$ python3 -q
>>> import numpy as np
>>> from numpy import linalg as LA
>>> np.set_printoptions(precision=3, suppress=True, linewidth=120, legacy="1.25")
>>> tidy = lambda a: np.round(a, 3) + 0
>>> arr = np.load("m.npy")
>>> arr
array([[ 3.996, -1.992, -1.213, -1.178],
       [ 0.549, -1.837, -1.524, -1.722],
       [-0.778, -6.103,  1.356, -1.108],
       [-1.581, -0.427,  0.523,  0.265],
       [-0.376, -0.217, -1.18 ,  0.878],
       [-2.37 , -2.808, -1.602,  3.626],
       [ 0.253, -1.864,  0.277, -1.317],
       [ 0.029,  2.329, -2.401,  0.126],
       [ 2.348,  0.679, -3.801, -4.959],
       [-0.662, -1.365,  4.916, -1.265],
       [ 0.197, -4.361, -3.972,  2.289],
       [-2.975,  3.145,  1.49 ,  2.434],
       [-0.517, -1.43 ,  2.125, -1.666],
       [ 2.527, -2.968,  0.919,  0.193],
       [-1.656, -3.575, -1.066,  3.195],
       [-1.982, -3.571,  4.251,  4.272],
       [-2.105, -0.141,  0.629, -3.329],
       [-1.819,  6.8  ,  1.523, -0.124],
       [ 2.469,  0.885, -1.876,  0.828],
       [ 1.595, -0.148, -0.035, -0.765],
       [ 0.258,  5.347, -0.256,  0.4  ],
       [ 1.069, -2.315, -0.304, -2.797],
       [-2.8  ,  0.273,  1.902, -0.653],
       [ 2.434, -3.856, -3.954,  0.033],
       [-0.072,  1.955, -2.659,  0.673],
       [-0.915, -1.432, -0.59 ,  0.002],
       [-1.593,  1.388, -4.707,  2.101],
       [-0.785,  3.863,  2.616, -3.03 ],
       [ 1.665, -5.408, -2.492, -1.013],
       [-0.314,  4.1  , -0.341,  1.19 ]])
>>> hat = arr @ LA.solve(arr.T @ arr, arr.T)
>>> tidy(hat @ arr[:, 3])
array([-1.178, -1.722, -1.108,  0.265,  0.878,  3.626, -1.317,  0.126, -4.959, -1.265,  2.289,  2.434, -1.666,  0.193,
        3.195,  4.272, -3.329, -0.124,  0.828, -0.765,  0.4  , -2.797, -0.653,  0.033,  0.673,  0.002,  2.101, -3.03 ,
       -1.013,  1.19 ])
>>> tidy(LA.eigvalsh(hat))
array([0., 0., 0., 0., 0., 0., 0., 0., 0., 0., 0., 0., 0., 0., 0., 0., 0., 0., 0., 0., 0., 0., 0., 0., 0., 0., 1., 1.,
       1., 1.])
>>> LA.matrix_rank(np.eye(30) - hat)
26
>>> vec = np.array([-3, 0, -2, 0])
>>> LA.norm(arr @ vec) <= LA.norm(arr, 2) * LA.norm(vec) + 1e-9
True
>>> arr @ np.eye(4)[3]
array([-1.178, -1.722, -1.108,  0.265,  0.878,  3.626, -1.317,  0.126, -4.959, -1.265,  2.289,  2.434, -1.666,  0.193,
        3.195,  4.272, -3.329, -0.124,  0.828, -0.765,  0.4  , -2.797, -0.653,  0.033,  0.673,  0.002,  2.101, -3.03 ,
       -1.013,  1.19 ])
>>> np.sign((arr @ vec).round(6))
array([-1.,  1., -1.,  1.,  1.,  1., -1.,  1.,  1., -1.,  1.,  1., -1., -1.,  1., -1.,  1.,  1., -1., -1., -1., -1.,
        1.,  1.,  1.,  1.,  1., -1., -1.,  1.])
